$ python -q
>>> import numpy as np
>>> import numpy.linalg as la
>>> np.set_printoptions(suppress=True, linewidth=140)
>>> arr = np.array([[1, 0, 0, 0], [3, 1, 0, 0], [-2, -2, 1, 0], [-1, -3, 1, 1]])
>>> print(arr)
[[ 1  0  0  0]
 [ 3  1  0  0]
 [-2 -2  1  0]
 [-1 -3  1  1]]
>>> print(arr.shape)
(4, 4)
>>> print(round(la.norm(arr), 3))
5.657
>>> print(np.count_nonzero(arr))
10
>>> print(np.diff(arr, axis=0))
[[ 2  1  0  0]
 [-5 -3  1  0]
 [ 1 -1  0  1]]
>>> print(arr - arr[0])
[[ 0  0  0  0]
 [ 2  1  0  0]
 [-3 -2  1  0]
 [-2 -3  1  1]]
>>> q = arr.astype(float).copy()
>>> for j in range(4):
...     q[:, j] -= q[:, :j] @ (q[:, :j].T @ q[:, j])
...     q[:, j] /= la.norm(q[:, j])
... 
>>> print(np.round(q.T @ arr, 3) + 0)
[[ 3.873  2.582 -0.775 -0.258]
 [ 0.     2.708 -1.108 -0.862]
 [ 0.     0.     0.416 -0.372]
 [ 0.     0.     0.     0.229]]
>>> print(np.round(q.T @ q, 3) + 0)
[[1. 0. 0. 0.]
 [0. 1. 0. 0.]
 [0. 0. 1. 0.]
 [0. 0. 0. 1.]]
>>> K = np.array([[0, 2, 1, 1], [3, 2, 3, 0], [1, 3, 0, 2]])
>>> K[:, 1] = 3 * K[:, 3]
>>> print(K)
[[0 3 1 1]
 [3 0 3 0]
 [1 6 0 2]]
>>> print(la.norm(K, axis=1).argmax())
2
>>> B = K / np.sqrt((K ** 2).mean(axis=1, keepdims=True))
>>> print(K - K.mean(axis=1, keepdims=True))
[[-1.25  1.75 -0.25 -0.25]
 [ 1.5  -1.5   1.5  -1.5 ]
 [-1.25  3.75 -2.25 -0.25]]
>>> print(la.matrix_rank(K - K.mean(axis=1, keepdims=True)))
3
>>> print(la.matrix_rank(B) == la.matrix_rank(K))
True
>>> print(np.round(la.norm(B, axis=1), 3))
[2. 2. 2.]
>>> mat = np.load("arr.npy")
>>> print(mat)
[[ 1.757  1.351  1.607]
 [-0.699 -0.134  0.337]
 [-0.805  1.076 -0.844]
 [ 1.863  0.322 -1.167]]
>>> hat = mat @ la.solve(mat.T @ mat, mat.T)
>>> print(np.round(la.eigvalsh(hat), 3) + 0)
[0. 1. 1. 1.]
>>> print(np.trace(hat))
3.0
>>> print(np.round(np.diag(hat), 3))
[0.999 0.105 1.    0.896]
>>> print(np.round(hat @ mat[:, 2], 3))
[ 1.607  0.337 -0.844 -1.167]
>>> q = mat.astype(float).copy()
>>> for j in range(3):
...     q[:, j] -= q[:, :j] @ (q[:, :j].T @ q[:, j])
...     q[:, j] /= la.norm(q[:, j])
... 
>>> print(np.round(q.T @ q, 3) + 0)
[[1. 0. 0.]
 [0. 1. 0.]
 [0. 0. 1.]]
>>> print(np.round(q.T @ mat, 3) + 0)
[[2.774 0.794 0.394]
 [0.    1.573 0.336]
 [0.    0.    2.122]]
>>> B = mat / la.norm(mat, axis=1, keepdims=True)
>>> G = B @ B.T
>>> print((np.abs(G) > 0.9).astype(int))
[[1 0 0 0]
 [0 1 0 1]
 [0 0 1 0]
 [0 1 0 1]]
>>> print(G[2].round(3))
[-0.303  0.107  1.    -0.048]
>>> print(np.round(la.norm(B, axis=1), 3))
[1. 1. 1. 1.]
>>> vec = np.array([-2, 2, 0])
>>> print(np.sign((mat @ vec).round(6)))
[-1.  1.  1. -1.]
>>> print((mat @ vec).argmax())
2
>>> print(np.round(mat @ vec, 3))
[-0.812  1.13   3.762 -3.082]
>>> T = np.stack([mat, -2 * mat, mat[::-1]])
>>> print(np.round(la.norm(T, axis=(1, 2)), 3))
[3.946 7.892 3.946]
>>> print(np.round(T.sum(axis=0), 3))
[[ 0.106 -1.029 -2.774]
 [-0.106  1.21  -1.181]
 [ 0.106 -1.21   1.181]
 [-0.106  1.029  2.774]]
>>> print(np.round(np.einsum("bij,cij->bc", T, T), 3))
[[ 15.569 -31.139   3.934]
 [-31.139  62.277  -7.868]
 [  3.934  -7.868  15.569]]
>>> print((T @ mat.T).shape)
(3, 4, 4)
>>> J = np.load("run0.npy")
>>> print(J)
[[  5  -1   5]
 [ -4  -4  -2]
 [ -9  -6  -5]
 [ -9  -6   0]
 [-10 -11  -3]
 [ -1 -14   0]
 [ -5 -20  -8]
 [-12 -16 -13]
 [-21 -15 -13]
 [-26 -23  -5]
 [-24 -31 -12]
 [-27 -40  -3]
 [-22 -49  -6]
 [-13 -43 -15]
 [-19 -51  -6]]
>>> Xs = (J - J.mean(axis=0)) / J.std(axis=0)
>>> print(np.argwhere(np.abs(Xs) > 2))
[]
>>> coef = la.lstsq(np.delete(Xs, 0, axis=1), Xs[:, 0])[0]
>>> print(np.abs(coef).argmax())
0
>>> print(np.round(1 - np.var(Xs[:, 0] - np.delete(Xs, 0, axis=1) @ coef), 3))
0.507
>>> vec = np.array([8, 4, 2])
>>> rhs = J @ vec
>>> coef, lr = np.zeros(3), 1 / la.norm(J, 2) ** 2
>>> for i in range(4):
...     coef -= lr * J.T @ (J @ coef - rhs)
...     if i % 1 == 0: print(i, round(la.norm(J @ coef - rhs), 3))
... 
0 124.569
1 118.994
2 113.674
3 108.596
>>> print(coef.round(3))
[4.343 6.106 1.719]
>>> print(round(la.cond(J), 3))
7.069
>>> q, Rm = la.qr(J)
>>> print(np.round(q @ Rm, 3) + 0)
[[  5.  -1.   5.]
 [ -4.  -4.  -2.]
 [ -9.  -6.  -5.]
 [ -9.  -6.   0.]
 [-10. -11.  -3.]
 [ -1. -14.   0.]
 [ -5. -20.  -8.]
 [-12. -16. -13.]
 [-21. -15. -13.]
 [-26. -23.  -5.]
 [-24. -31. -12.]
 [-27. -40.  -3.]
 [-22. -49.  -6.]
 [-13. -43. -15.]
 [-19. -51.  -6.]]
>>> print(np.round(q.T @ q, 3) + 0)
[[1. 0. 0.]
 [0. 1. 0.]
 [0. 0. 1.]]
>>> C = J[[14, 4]].astype(float)
>>> for _ in range(3):
...     z = la.norm(J[:, None] - C, axis=-1).argmin(axis=1)
...     C = np.array([J[z == j].mean(axis=0) for j in range(2)])
... 
>>> print(z)
[1 1 1 1 1 1 1 1 1 1 0 0 0 0 0]
>>> print(C)
[[-21.  -42.8  -8.4]
 [ -9.2 -11.6  -4.4]]
>>> print(np.bincount(z))
[ 5 10]
>>> print(np.abs(C[1] - C[0]).argmax())
1
>>> data = np.array([[0.3, 0.5, 0.9],
...     [-0.8, 0.5, -0.1],
...     [-0.5, 1.8, 0.4],
...     [0.9, -0.5, -0.6],
...     [0.6, -0.1, -1.2],
...     [1.2, -0.1, -0.5],
...     [0.0, 0.5, -1.4],
...     [1.1, -0.3, 0.4],
...     [0.4, -1.0, 1.9],
...     [-1.7, 0.7, 0.2],
...     [-0.6, -0.8, 0.2],
...     [-0.2, -0.9, -1.3],
...     [0.2, -1.3, -0.6]])
>>> data[1] *= 3
>>> print(data.round(3))
[[ 0.3  0.5  0.9]
 [-2.4  1.5 -0.3]
 [-0.5  1.8  0.4]
 [ 0.9 -0.5 -0.6]
 [ 0.6 -0.1 -1.2]
 [ 1.2 -0.1 -0.5]
 [ 0.   0.5 -1.4]
 [ 1.1 -0.3  0.4]
 [ 0.4 -1.   1.9]
 [-1.7  0.7  0.2]
 [-0.6 -0.8  0.2]
 [-0.2 -0.9 -1.3]
 [ 0.2 -1.3 -0.6]]
>>> z = data[:, 1] > np.median(data[:, 1])
>>> r0 = data[z].mean(axis=0) - data[~z].mean(axis=0)
>>> print(((data - data.mean(axis=0)) @ r0 > 0).astype(int))
[1 1 1 0 0 0 1 0 0 1 0 0 0]
>>> print(r0.round(3))
[-1.31   1.625  0.173]
>>> print(z.astype(int))
[1 1 1 0 0 0 1 0 0 1 0 0 0]
>>> print(np.argsort(-np.abs(r0).round(6), kind="stable"))
[1 0 2]
>>> vec = np.array([5, 1, 0])
>>> rhs = data @ vec
>>> print(np.round(la.solve(data.T @ data, data.T @ rhs), 3) + 0)
[5. 1. 0.]
>>> rng = np.random.default_rng(3300)
>>> rhs = rhs + 0.02 * rng.normal(size=13)
>>> print(rhs.round(3))
[  2.004 -10.499  -0.714   3.995   2.858   5.899   0.5     5.2     1.041  -7.774  -3.795  -1.904  -0.283]
>>> coef, *_ = la.lstsq(data, rhs)
>>> print(coef.round(3))
[4.991 0.988 0.012]
>>> print([round(float(la.norm(la.solve(data.T @ data + lam * np.eye(3), data.T @ rhs))), 2) for lam in (0, 1, 10, 100)])
[5.09, 4.53, 2.53, 0.55]
>>> print(coef.round())
[5. 1. 0.]
>>> C = data[[11, 4]].astype(float)
>>> for _ in range(7):
...     z = la.norm(data[:, None] - C, axis=-1).argmin(axis=1)
...     C = np.array([data[z == j].mean(axis=0) for j in range(2)])
... 
>>> print(z)
[1 0 0 1 1 1 1 1 1 0 1 1 1]
>>> print(C.round(3))
[[-1.533  1.333  0.1  ]
 [ 0.39  -0.4   -0.22 ]]
>>> print(np.abs(C[1] - C[0]).argmax())
0
>>> feats = np.loadtxt("out4.csv", delimiter=",")
>>> print(feats)
[[4. 1. 0. 0.]
 [0. 4. 1. 0.]
 [0. 0. 4. 1.]
 [0. 0. 0. 4.]]
>>> w, evecs = la.eig(feats)
>>> print(np.round(np.sort(la.eigvals(feats.T)), 3))
[4. 4. 4. 4.]
>>> print(np.round(np.sort(la.eigvals(la.inv(feats))), 3))
[0.25 0.25 0.25 0.25]
>>> print(feats @ evecs[:, 0] - w[0] * evecs[:, 0])
[0. 0. 0. 0.]
>>> print(w)
[4. 4. 4. 4.]
>>> z = rng.permutation(4)
>>> B = feats[:, z] * rng.choice([-1, 1], 4)
>>> print(B)
[[-1. -0. -0.  4.]
 [-4. -1. -0.  0.]
 [-0. -4. -1.  0.]
 [-0. -0. -4.  0.]]
>>> U, _, vt = la.svd(feats.T @ B)
>>> print(np.round(la.lstsq(feats, B)[0], 3) + 0)
[[ 0.  0.  0.  1.]
 [-1.  0.  0.  0.]
 [ 0. -1.  0.  0.]
 [ 0.  0. -1.  0.]]
>>> print(np.round(U @ vt, 3) + 0)
[[ 0.  0.  0.  1.]
 [-1.  0.  0.  0.]
 [ 0. -1.  0.  0.]
 [ 0.  0. -1.  0.]]
>>> q, Rm = la.qr(feats)
>>> print(abs(Rm[0, 0]), np.round(la.norm(feats[:, 0]), 3))
4.0 4.0
>>> print(q)
[[ 1.  0.  0.  0.]
 [-0.  1.  0.  0.]
 [-0. -0.  1.  0.]
 [-0. -0. -0.  1.]]
>>> print(np.trace(q @ q.T))
4.0
>>> print(q.T @ q)
[[1. 0. 0. 0.]
 [0. 1. 0. 0.]
 [0. 0. 1. 0.]
 [0. 0. 0. 1.]]
>>> print(q @ Rm)
[[4. 1. 0. 0.]
 [0. 4. 1. 0.]
 [0. 0. 4. 1.]
 [0. 0. 0. 4.]]
>>> hat = np.triu(np.array([[5, 2, 2, -2], [-3, -5, 0, -4], [-1, 3, 2, 1], [-3, -2, 5, -2]]), 1) + np.eye(4)
>>> B = hat @ feats @ la.inv(hat)
>>> print(np.round(la.det(B), 3))
256.0
>>> print(np.trace(B), np.trace(feats))
16.0 16.0
>>> print(B)
[[ 4.  1.  2.  4.]
 [ 0.  4.  1. -1.]
 [ 0.  0.  4.  1.]
 [ 0.  0.  0.  4.]]
>>> print(hat @ feats - feats @ hat)
[[ 0.  0.  2.  6.]
 [ 0.  0.  0. -1.]
 [ 0.  0.  0.  0.]
 [ 0.  0.  0.  0.]]
>>> F = np.load("x.npy")
>>> print(F)
[[ -4.761 -79.822  -1.471]
 [ -0.799 -44.914   0.711]
 [ -0.796 -44.867   0.714]
 [ -0.47  -40.072   0.99 ]
 [ -0.128 -33.279   1.359]
 [  0.07  -23.039   1.833]
 [ -0.06  -16.067   2.044]
 [ -0.406  -9.577   2.053]
 [ -0.482  -8.504   2.02 ]
 [ -0.688  -5.687   1.849]
 [ -0.769  -4.422   1.708]
 [ -0.819  -2.656   1.387]
 [ -0.616  -0.96    0.774]
 [  3.34    0.691  -2.291]
 [  7.452   0.832  -4.227]
 [  9.198   0.932  -4.937]
 [ 11.599   1.131  -5.844]
 [ 11.926   1.164  -5.963]
 [ 23.699   3.137  -9.707]
 [ 36.064   6.526 -12.992]
 [ 37.166   6.878 -13.264]
 [ 44.69    9.477 -15.055]
 [ 70.075  20.178 -20.459]]
>>> q, evecs = la.qr(F[:, :2])[0], la.qr(F[:, 2:])[0]
>>> s = la.svd(q.T @ evecs, compute_uv=False)
>>> print(s.round(3))
[0.974]
>>> A = np.load("layer2.npy")
>>> print(A)
[[ 0.  0. -9.]
 [ 0.  0. -6.]
 [-9. -6.  0.]]
>>> B = A + rng.integers(-2, 3, (3, 2)) @ rng.integers(-2, 3, (2, 3))
>>> print(B)
[[ -1.   2.  -9.]
 [  2.  -8. -10.]
 [-11.  -2.   0.]]
>>> print(la.matrix_rank(B - A, tol=1e-8))
2
>>> print(B - A)
[[-1.  2.  0.]
 [ 2. -8. -4.]
 [-2.  4.  0.]]
>>> print(np.abs(B - A).sum(axis=1))
[ 3. 14.  6.]
